% ipython --no-banner

In [1]: import numpy as np

In [2]: import numpy.linalg as la

In [3]: np.set_printoptions(precision=4, suppress=True, linewidth=120, legacy="1.25")

In [4]: m1 = np.load("sample10.npy")

In [5]: print(m1)
[[4. 1. 0. 0. 0. 0.]
 [0. 4. 1. 0. 0. 0.]
 [0. 0. 4. 1. 0. 0.]
 [0. 0. 0. 4. 1. 0.]
 [0. 0. 0. 0. 4. 1.]
 [0. 0. 0. 0. 0. 4.]]

In [6]: print(la.norm(m1, axis=1))
[4.1231 4.1231 4.1231 4.1231 4.1231 4.    ]

In [7]: print(round(float(la.norm(m1[3] - m1[2])), 4))
5.099

In [8]: print(round(la.norm(m1, "nuc"), 4))
24.3132

In [9]: print(m1[3] @ m1[2])
4.0

In [10]: U, sv, Vh = la.svd(m1, full_matrices=False)

In [11]: print(np.cumsum(sv ** 2) / np.sum(sv ** 2))
[0.2392 0.4554 0.6388 0.7867 0.9037 1.    ]

In [12]: print((sv > 1e-8).sum())
6

In [13]: print(np.round(Vh @ Vh.T, 4) + 0)
[[1. 0. 0. 0. 0. 0.]
 [0. 1. 0. 0. 0. 0.]
 [0. 0. 1. 0. 0. 0.]
 [0. 0. 0. 1. 0. 0.]
 [0. 0. 0. 0. 1. 0.]
 [0. 0. 0. 0. 0. 1.]]

In [14]: print(U.shape, sv.shape, Vh.shape)
(6, 6) (6,) (6, 6)

In [15]: print(np.round(U.T @ m1 @ Vh.T, 4) + 0)
[[4.9155 0.     0.     0.     0.     0.    ]
 [0.     4.6726 0.     0.     0.     0.    ]
 [0.     0.     4.3038 0.     0.     0.    ]
 [0.     0.     0.     3.8652 0.     0.    ]
 [0.     0.     0.     0.     3.4373 0.    ]
 [0.     0.     0.     0.     0.     3.1188]]

In [16]: def softmax(z):
    ...:     e = np.exp(z - z.max(axis=-1, keepdims=True))
    ...:     return e / e.sum(axis=-1, keepdims=True)
    ...: 

In [17]: print(softmax(m1).sum(axis=1))
[1. 1. 1. 1. 1. 1.]

In [18]: print(np.round(softmax(10 * m1[1]), 4) + 0)
[0. 1. 0. 0. 0. 0.]

In [19]: print(softmax(m1[1] + 5))
[0.0163 0.8904 0.0443 0.0163 0.0163 0.0163]

In [20]: scores = m1 @ m1.T / np.sqrt(6)

In [21]: print(softmax(scores + np.triu(np.full(scores.shape, -np.inf), 1)))
[[1.     0.     0.     0.     0.     0.    ]
 [0.0049 0.9951 0.     0.     0.     0.    ]
 [0.001  0.0049 0.9941 0.     0.     0.    ]
 [0.001  0.001  0.0049 0.9932 0.     0.    ]
 [0.001  0.001  0.001  0.0049 0.9922 0.    ]
 [0.0014 0.0014 0.0014 0.0014 0.0074 0.9869]]

In [22]: print(softmax(scores)[1] @ m1)
[0.0196 3.9543 1.0069 0.0087 0.0048 0.0048]

In [23]: th = np.radians(120)

In [24]: r_ = np.eye(6)

In [25]: r_[5, 5] = r_[1, 1] = np.cos(th)

In [26]: r_[5, 1], r_[1, 5] = -np.sin(th), np.sin(th)

In [27]: print(r_)
[[ 1.     0.     0.     0.     0.     0.   ]
 [ 0.    -0.5    0.     0.     0.     0.866]
 [ 0.     0.     1.     0.     0.     0.   ]
 [ 0.     0.     0.     1.     0.     0.   ]
 [ 0.     0.     0.     0.     1.     0.   ]
 [ 0.    -0.866  0.     0.     0.    -0.5  ]]

In [28]: B = m1 @ r_.T

In [29]: print(B)
[[ 4.     -0.5     0.      0.      0.     -0.866 ]
 [ 0.     -2.      1.      0.      0.     -3.4641]
 [ 0.      0.      4.      1.      0.      0.    ]
 [ 0.      0.      0.      4.      1.      0.    ]
 [ 0.      0.866   0.      0.      4.     -0.5   ]
 [ 0.      3.4641  0.      0.      0.     -2.    ]]

In [30]: print(np.round(la.det(r_), 4), np.trace(r_))
1.0 3.0

In [31]: print(np.abs(B - m1).max(axis=0))
[0. 6. 0. 0. 0. 6.]

In [32]: print(la.svd(m1, compute_uv=False), la.svd(B, compute_uv=False))
[4.9155 4.6726 4.3038 3.8652 3.4373 3.1188] [4.9155 4.6726 4.3038 3.8652 3.4373 3.1188]

In [33]: print(np.allclose(m1 @ m1.T, B @ B.T))
True

In [34]: A = np.load("run9.npy")

In [35]: print(A)
[[ 1 -2  0  0]
 [ 1  2  0  0]
 [ 0  0  2 -1]
 [ 0  0  2  0]]

In [36]: print(np.sort(la.eigvals(A).real))
[1.  1.  1.5 1.5]

In [37]: print(np.flatnonzero(la.matrix_power((A != 0) + (A.T != 0) + np.eye(4), 4)[0]))
[0 1]
